$ python -q
>>> import numpy as np
>>> np.set_printoptions(precision=3, suppress=True, linewidth=140)
>>> rd = lambda a: np.round(a, 3) + 0
>>> X = np.array([[0.1, 3.0, -1.0, -1.0, 1.0],
...     [0.0, 1.1, -2.0, 1.0, -3.0],
...     [0.0, -3.0, 1.1, -3.0, 2.0],
...     [0.0, 1.0, -3.0, -1.9, 2.0],
...     [0.0, 3.0, -1.0, -1.0, 1.1]])
>>> A2 = X / np.linalg.norm(X, axis=1, keepdims=True)
>>> gram = A2 @ A2.T
>>> rd(gram[3])
array([ 0.681, -0.049,  0.168,  1.   ,  0.689])
>>> (gram - 2 * np.eye(5)).round(6).argmax(axis=1)
array([4, 0, 3, 4, 0])
>>> rd(gram)
array([[ 1.   ,  0.096, -0.305,  0.681,  0.999],
       [ 0.096,  1.   , -0.772, -0.049,  0.073],
       [-0.305, -0.772,  1.   ,  0.168, -0.291],
       [ 0.681, -0.049,  0.168,  1.   ,  0.689],
       [ 0.999,  0.073, -0.291,  0.689,  1.   ]])
>>> rd(np.linalg.norm(A2, axis=1))
array([1., 1., 1., 1., 1.])
>>> print((np.abs(gram) > 0.9).astype(int))
[[1 0 0 0 1]
 [0 1 0 0 0]
 [0 0 1 0 0]
 [0 0 0 1 0]
 [1 0 0 0 1]]
>>> np.linalg.cond(X) > 100
np.False_
>>> np.argsort(-np.linalg.norm(X, axis=0).round(6), kind="stable")[:3]
array([1, 4, 2])
>>> print(rd(np.linalg.norm(X, 2) / np.linalg.norm(X)))
0.695
>>> np.linalg.matrix_rank(X, rtol=0.1)
np.int64(4)
>>> [round(float(x), 3) for x in np.linalg.svd(X, compute_uv=False)[:3]]
[6.227, 5.7, 2.729]
>>> rd(np.abs(np.linalg.svd(X)[2][-1]))
array([1.   , 0.018, 0.013, 0.019, 0.009])
>>> left, sv, Vh = np.linalg.svd(X)
>>> rd(sv)
array([6.227, 5.7  , 2.729, 1.24 , 0.07 ])
>>> np.argmax(sv[:-1] / (sv[1:] + 1e-6)) + 1
np.int64(4)
>>> A2 = left[:, :4] @ np.diag(sv[:4]) @ Vh[:4]
>>> np.linalg.matrix_rank(A2)
np.int64(4)
>>> np.linalg.matrix_rank(X, rtol=0.05)
np.int64(4)
>>> J = np.array([[0, 1, 1, 0, 1],
...     [1, 0, 1, 1, 1],
...     [1, 1, 0, 1, 0],
...     [0, 1, 1, 0, 0],
...     [1, 1, 0, 0, 0]])
>>> q, evecs = np.linalg.qr(X[:, :1])[0], np.linalg.qr(X[:, 1:])[0]
>>> sv = np.linalg.svd(q.T @ evecs, compute_uv=False)
>>> rd(sv)
array([0.713])
>>> print((sv > 0.9).sum())
0
>>> rd(np.degrees(np.arccos(sv.clip(0, 1))))
array([44.523])
